In [1]: import numpy as np

In [2]: np.set_printoptions(precision=3, suppress=True, linewidth=100)

In [3]: rnd = lambda a: np.round(a, 3) + 0

In [4]: W0 = np.diag(10 * np.array([1, 2, 0, -2, 1, 2, 1])) + np.array([[-4, 1, 4, -2, 4, 5, 0],
   ...:     [-3, 5, -5, 2, 2, -3, 5],
   ...:     [-2, -3, -4, -4, -4, 1, -4],
   ...:     [-5, -2, 2, 2, -1, 1, -1],
   ...:     [-2, 2, 3, 1, 0, 3, -4],
   ...:     [-2, 3, 2, 1, 2, 4, 0],
   ...:     [-3, 3, -5, -3, 1, 0, -2]])

In [5]: W0
Out[5]: 
array([[  6,   1,   4,  -2,   4,   5,   0],
       [ -3,  25,  -5,   2,   2,  -3,   5],
       [ -2,  -3,  -4,  -4,  -4,   1,  -4],
       [ -5,  -2,   2, -18,  -1,   1,  -1],
       [ -2,   2,   3,   1,  10,   3,  -4],
       [ -2,   3,   2,   1,   2,  24,   0],
       [ -3,   3,  -5,  -3,   1,   0,   8]])

In [6]: x = np.array([-3, 2, -3, -2, -1, 1, -3])

In [7]: target = W0 @ x

In [8]: target
Out[8]: array([-23,  50,  37,  46,   4,  26,  11])

In [9]: rnd(np.linalg.solve(W0, target))
Out[9]: array([-3.,  2., -3., -2., -1.,  1., -3.])

In [10]: rnd(np.linalg.solve(W0, W0[:, 4]))
Out[10]: array([0., 0., 0., 0., 1., 0., 0.])

In [11]: rng = np.random.default_rng(309962)

In [12]: labels = rng.permutation(7)

In [13]: labels
Out[13]: array([2, 0, 6, 1, 4, 5, 3])

In [14]: B = W0[labels][:, labels]

In [15]: np.trace(B)
Out[15]: np.int64(51)

In [16]: np.diag(B)
Out[16]: array([ -4,   6,   8,  25,  10,  24, -18])

In [17]: B = np.inv(W0)
AttributeError: module 'numpy' has no attribute 'inv'


In [18]: B = np.linalg.inv(W0)

In [19]: rnd(W0 @ B)
Out[19]: 
array([[1., 0., 0., 0., 0., 0., 0.],
       [0., 1., 0., 0., 0., 0., 0.],
       [0., 0., 1., 0., 0., 0., 0.],
       [0., 0., 0., 1., 0., 0., 0.],
       [0., 0., 0., 0., 1., 0., 0.],
       [0., 0., 0., 0., 0., 1., 0.],
       [0., 0., 0., 0., 0., 0., 1.]])

In [20]: rnd(np.linalg.cond(W0))
Out[20]: np.float64(7.736)

In [21]: rnd(np.linalg.det(W0) * np.linalg.det(B))
Out[21]: np.float64(1.0)

In [22]: np.allclose(B, W0.T)
Out[22]: False

In [23]: F = np.load("a.npy")

In [24]: F
Out[24]: 
array([[ 2,  0,  0,  0,  1,  1,  0],
       [ 0,  1,  0,  2,  0,  0,  1],
       [ 0,  0,  0,  0,  0,  0,  0],
       [ 0, -1,  0,  2,  0,  0, -1],
       [-1,  0,  0,  0,  2,  0,  0],
       [ 1,  0,  0,  0, -1, -2,  0],
       [ 0,  1,  0, -2,  0,  0,  0]])

In [25]: # looks like rank 6

In [26]: (F + F.T) / 2
Out[26]: 
array([[ 2. ,  0. ,  0. ,  0. ,  0. ,  1. ,  0. ],
       [ 0. ,  1. ,  0. ,  0.5,  0. ,  0. ,  1. ],
       [ 0. ,  0. ,  0. ,  0. ,  0. ,  0. ,  0. ],
       [ 0. ,  0.5,  0. ,  2. ,  0. ,  0. , -1.5],
       [ 0. ,  0. ,  0. ,  0. ,  2. , -0.5,  0. ],
       [ 1. ,  0. ,  0. ,  0. , -0.5, -2. ,  0. ],
       [ 0. ,  1. ,  0. , -1.5,  0. ,  0. ,  0. ]])

In [27]: np.allclose(F, F.T)
Out[27]: False

In [28]: assert F == F.T
ValueError: The truth value of an array with more than one element is ambiguous. Use a.any() or a.all()


In [29]: np.linalg.matrix_power(F, 4)
Out[29]: 
array([[  4,   0,   0,   0,  21,  -3,   0],
       [  0, -19,   0,  18,   0,   0, -15],
       [  0,   0,   0,   0,   0,   0,   0],
       [  0, -25,   0,   6,   0,   0, -17],
       [-29,   0,   0,   0,  -4,  -8,   0],
       [  5,   0,   0,   0,  11,  24,   0],
       [  0,  17,   0,  -2,   0,   0,  12]])

In [30]: np.linalg.determinant(F)
AttributeError: module 'numpy.linalg' has no attribute 'determinant'


In [31]: np.trace(F)
Out[31]: np.int64(5)

In [32]: B = np.array([[0, 2, 0],
    ...:     [-1, -2, -2],
    ...:     [-1, -1, 0],
    ...:     [-1, 0, 0],
    ...:     [-2, 1, 1],
    ...:     [2, -1, 0],
    ...:     [0, 2, 2]])

In [33]: B @ F
ValueError: matmul: Input operand 1 has a mismatch in its core dimension 0, with gufunc signature (n?,k),(k,m?)->(n?,m?) (size 7 is different from 3)


In [34]: np.einsum("ik,kj->ij", F, B)
Out[34]: 
array([[ 0,  4,  1],
       [-3,  0,  0],
       [ 0,  0,  0],
       [-1,  0,  0],
       [-4,  0,  2],
       [-2,  3, -1],
       [ 1, -2, -2]])

In [35]: np.einsum("ik,kj->ji", F, B)
Out[35]: 
array([[ 0, -3,  0, -1, -4, -2,  1],
       [ 4,  0,  0,  0,  0,  3, -2],
       [ 1,  0,  0,  0,  2, -1, -2]])

In [36]: B.T @ F.T
Out[36]: 
array([[ 0, -3,  0, -1, -4, -2,  1],
       [ 4,  0,  0,  0,  0,  3, -2],
       [ 1,  0,  0,  0,  2, -1, -2]])

In [37]: np.einsum("ij->j", F)
Out[37]: array([ 2,  1,  0,  2,  2, -1,  0])

In [38]: F @ B
Out[38]: 
array([[ 0,  4,  1],
       [-3,  0,  0],
       [ 0,  0,  0],
       [-1,  0,  0],
       [-4,  0,  2],
       [-2,  3, -1],
       [ 1, -2, -2]])

In [39]: np.linalg.matrix_rank(F @ B)
Out[39]: np.int64(3)

In [40]: np.linalg.matrix_rank(np.vstack([F, B.T]))
Out[40]: np.int64(7)

In [41]: rnd(np.linalg.norm(F, 1)), rnd(np.linalg.norm(F, np.inf))
Out[41]: (np.float64(6.0), np.float64(4.0))

In [42]: rnd(np.linalg.norm(F, axis=0))
Out[42]: array([2.449, 1.732, 0.   , 3.464, 2.449, 2.236, 1.414])

In [43]: rnd(np.linalg.norm(F[0], 1)), rnd(np.linalg.norm(F[0], np.inf))
Out[43]: (np.float64(4.0), np.float64(2.0))

In [44]: np.unique(F.round(6), axis=0).shape
Out[44]: (7, 7)

In [45]: rnd(F @ np.linalg.pinv(F) @ F)
Out[45]: 
array([[ 2.,  0.,  0.,  0.,  1.,  1.,  0.],
       [ 0.,  1.,  0.,  2.,  0.,  0.,  1.],
       [ 0.,  0.,  0.,  0.,  0.,  0.,  0.],
       [ 0., -1.,  0.,  2.,  0.,  0., -1.],
       [-1.,  0.,  0.,  0.,  2.,  0.,  0.],
       [ 1.,  0.,  0.,  0., -1., -2.,  0.],
       [ 0.,  1.,  0., -2.,  0.,  0.,  0.]])

In [46]: (F != 0).astype(int)
Out[46]: 
array([[1, 0, 0, 0, 1, 1, 0],
       [0, 1, 0, 1, 0, 0, 1],
       [0, 0, 0, 0, 0, 0, 0],
       [0, 1, 0, 1, 0, 0, 1],
       [1, 0, 0, 0, 1, 0, 0],
       [1, 0, 0, 0, 1, 1, 0],
       [0, 1, 0, 1, 0, 0, 0]])

In [47]: F @ F
Out[47]: 
array([[ 4,  0,  0,  0,  3,  0,  0],
       [ 0,  0,  0,  4,  0,  0, -1],
       [ 0,  0,  0,  0,  0,  0,  0],
       [ 0, -4,  0,  4,  0,  0, -3],
       [-4,  0,  0,  0,  3, -1,  0],
       [ 1,  0,  0,  0,  1,  5,  0],
       [ 0,  3,  0, -2,  0,  0,  3]])

In [48]: np.flatnonzero(np.linalg.matrix_power((F != 0) + (F.T != 0) + np.eye(7), 7)[6])
Out[48]: array([1, 3, 6])

In [49]: (np.linalg.matrix_power((F != 0) + (F.T != 0) + np.eye(7), 7) > 0).astype(int)
Out[49]: 
array([[1, 0, 0, 0, 1, 1, 0],
       [0, 1, 0, 1, 0, 0, 1],
       [0, 0, 1, 0, 0, 0, 0],
       [0, 1, 0, 1, 0, 0, 1],
       [1, 0, 0, 0, 1, 1, 0],
       [1, 0, 0, 0, 1, 1, 0],
       [0, 1, 0, 1, 0, 0, 1]])

In [50]: rnd(np.sort(np.linalg.eigvals(F).real))
Out[50]: array([-2.172, -0.893,  0.   ,  1.947,  1.947,  2.086,  2.086])

In [51]: data = np.load("m.npy")

In [52]: data
Out[52]: 
array([[0, 0, 0, 0, 0, 0, 1],
       [0, 0, 0, 0, 0, 1, 0],
       [1, 0, 0, 0, 0, 0, 0],
       [0, 0, 0, 1, 0, 0, 0],
       [0, 1, 0, 0, 0, 0, 0],
       [0, 0, 1, 0, 0, 0, 0],
       [0, 0, 0, 0, 1, 0, 0]])

In [53]: # 2 blocks once reordered

In [54]: (data - data.T) / 2
Out[54]: 
array([[ 0. ,  0. , -0.5,  0. ,  0. ,  0. ,  0.5],
       [ 0. ,  0. ,  0. ,  0. , -0.5,  0.5,  0. ],
       [ 0.5,  0. ,  0. ,  0. ,  0. , -0.5,  0. ],
       [ 0. ,  0. ,  0. ,  0. ,  0. ,  0. ,  0. ],
       [ 0. ,  0.5,  0. ,  0. ,  0. ,  0. , -0.5],
       [ 0. , -0.5,  0.5,  0. ,  0. ,  0. ,  0. ],
       [-0.5,  0. ,  0. ,  0. ,  0.5,  0. ,  0. ]])

In [55]: np.allclose(data, data.T)
Out[55]: False

In [56]: (data + data.T) / 2
Out[56]: 
array([[0. , 0. , 0.5, 0. , 0. , 0. , 0.5],
       [0. , 0. , 0. , 0. , 0.5, 0.5, 0. ],
       [0.5, 0. , 0. , 0. , 0. , 0.5, 0. ],
       [0. , 0. , 0. , 1. , 0. , 0. , 0. ],
       [0. , 0.5, 0. , 0. , 0. , 0. , 0.5],
       [0. , 0.5, 0.5, 0. , 0. , 0. , 0. ],
       [0.5, 0. , 0. , 0. , 0.5, 0. , 0. ]])

In [57]: feats = np.load("out9.npy")

In [58]: feats
Out[58]: 
array([[ 0.,  0., -1., -1.],
       [ 0.,  0.,  0.,  0.],
       [-1.,  0.,  0., -1.],
       [-1.,  0., -1.,  0.]])

In [59]: # rank 3

In [60]: labels = rng.permutation(4)

In [61]: labels
Out[61]: array([3, 1, 2, 0])

In [62]: B = feats[labels][:, labels]

In [63]: np.allclose(B, feats)
Out[63]: True

In [64]: rnd(np.linalg.det(B)), rnd(np.linalg.det(feats[labels]))
Out[64]: (np.float64(0.0), np.float64(0.0))

In [65]: np.diag(B)
Out[65]: array([0., 0., 0., 0.])

In [66]: r = np.linalg.matrix_rank(feats)

In [67]: r
Out[67]: np.int64(3)

In [68]: N = np.linalg.svd(feats)[2][r:].T

In [69]: [int(np.linalg.matrix_rank(np.delete(feats, i, axis=0))) for i in range(4)]
Out[69]: [2, 3, 2, 2]

In [70]: rnd(N @ N.T)
Out[70]: 
array([[0., 0., 0., 0.],
       [0., 1., 0., 0.],
       [0., 0., 0., 0.],
       [0., 0., 0., 0.]])

In [71]: np.allclose(feats @ N, 0)
Out[71]: True

In [72]: w, vecs = np.linalg.eigh(feats)

In [73]: x = np.array([1, -1, -2, -1])

In [74]: np.abs(feats).sum(axis=1).max(), np.abs(w).max()
Out[74]: (np.float64(2.0), np.float64(2.0))

In [75]: rnd(vecs * np.abs(w) @ vecs.T)
Out[75]: 
array([[1.333, 0.   , 0.333, 0.333],
       [0.   , 0.   , 0.   , 0.   ],
       [0.333, 0.   , 1.333, 0.333],
       [0.333, 0.   , 0.333, 1.333]])

In [76]: rnd(vecs * np.maximum(w, 0) @ vecs.T)
Out[76]: 
array([[ 0.667,  0.   , -0.333, -0.333],
       [ 0.   ,  0.   ,  0.   ,  0.   ],
       [-0.333,  0.   ,  0.667, -0.333],
       [-0.333,  0.   , -0.333,  0.667]])

In [77]: rnd(np.linalg.eigvalsh(feats[1:, 1:]))
Out[77]: array([-1.,  0.,  1.])

In [78]: theta = rng.uniform(0, 2 * np.pi, 16)

In [79]: O, _ = np.linalg.qr(np.array([[0.2, -0.1],
    ...:     [-0.8, 0.6],
    ...:     [0.5, -0.3],
    ...:     [-1.2, 2.1],
    ...:     [-0.8, -1.1],
    ...:     [-0.1, 0.4]]))

In [80]: A = 5 * np.c_[np.cos(theta), np.sin(theta)] @ O.T

In [81]: rnd(A)
Out[81]: 
array([[ 0.517, -2.199,  1.325, -4.092, -1.077, -0.49 ],
       [ 0.199, -1.198,  0.599, -4.201,  2.208, -0.801],
       [-0.472,  2.084, -1.23 ,  4.29 ,  0.434,  0.576],
       [ 0.311, -1.584,  0.863, -4.407,  1.292, -0.748],
       [ 0.512, -1.73 ,  1.201, -0.68 , -4.444,  0.303],
       [ 0.421, -1.284,  0.952,  0.465, -4.671,  0.487],
       [ 0.363, -1.754,  0.983, -4.436,  0.803, -0.708],
       [ 0.58 , -2.136,  1.404, -2.096, -3.706,  0.033],
       [-0.032,  0.584, -0.194,  3.616, -3.298,  0.815],
       [ 0.435, -1.976,  1.146, -4.381,  0.032, -0.631],
       [ 0.111,  0.029,  0.16 ,  2.889, -4.002,  0.774],
       [-0.396,  1.169, -0.886, -0.724,  4.679, -0.525],
       [ 0.576, -2.101,  1.389, -1.94 , -3.816,  0.065],
       [ 0.575, -2.097,  1.387, -1.923, -3.827,  0.069],
       [-0.071,  0.732, -0.29 ,  3.78 , -3.068,  0.818],
       [-0.456,  2.037, -1.193,  4.337,  0.222,  0.602]])

In [82]: # null space of dimension 4

In [83]: def softmax(z):
    ...:     e = np.exp(z - z.max(axis=-1, keepdims=True))
    ...:     return e / e.sum(axis=-1, keepdims=True)
    ...: 

In [84]: rnd(softmax(A[13] + -3))
Out[84]: array([0.249, 0.017, 0.56 , 0.02 , 0.003, 0.15 ])

In [85]: rnd(softmax(A).sum(axis=1))
Out[85]: array([1., 1., 1., 1., 1., 1., 1., 1., 1., 1., 1., 1., 1., 1., 1., 1.])

In [86]: rnd(softmax(10 * A[13]))
Out[86]: array([0., 0., 1., 0., 0., 0.])

In [87]: att = A @ A.T / np.sqrt(6)

In [88]: rnd(softmax(att)[13] @ A)
Out[88]: array([ 0.556, -2.003,  1.334, -1.685, -3.871,  0.107])

In [89]: U, s, Vh = np.linalg.svd(A)

In [90]: vecs = Vh[:(s > 1e-8).sum()]

In [91]: x = A[8] + -1 * A[1] + rng.integers(2) * np.eye(6)[2]

In [92]: rnd(x)
Out[92]: array([-0.231,  1.782, -0.792,  7.818, -5.506,  1.616])

In [93]: np.allclose(vecs.T @ vecs @ x, x)
Out[93]: True

In [94]: np.linalg.matrix_rank(np.vstack([A, x]))
Out[94]: np.int64(2)

In [95]: rnd(np.diag(vecs.T @ vecs))
Out[95]: array([0.014, 0.212, 0.084, 0.787, 0.876, 0.027])

In [96]: Xc = A - A.mean(axis=0)

In [97]: U, s, Vh = np.linalg.svd(Xc, full_matrices=False)

In [98]: np.abs(U[:, 0]).argmax()
Out[98]: np.int64(15)

In [99]: np.linalg.matrix_rank(Xc)
Out[99]: np.int64(2)

In [100]: rnd(s ** 2 / (s ** 2).sum())
Out[100]: array([0.631, 0.369, 0.   , 0.   , 0.   , 0.   ])

In [101]: np.searchsorted(np.cumsum(s ** 2) / (s ** 2).sum(), 0.9) + 1
Out[101]: np.int64(2)

In [102]: rnd(s)
Out[102]: array([14.88 , 11.384,  0.   ,  0.   ,  0.   ,  0.   ])
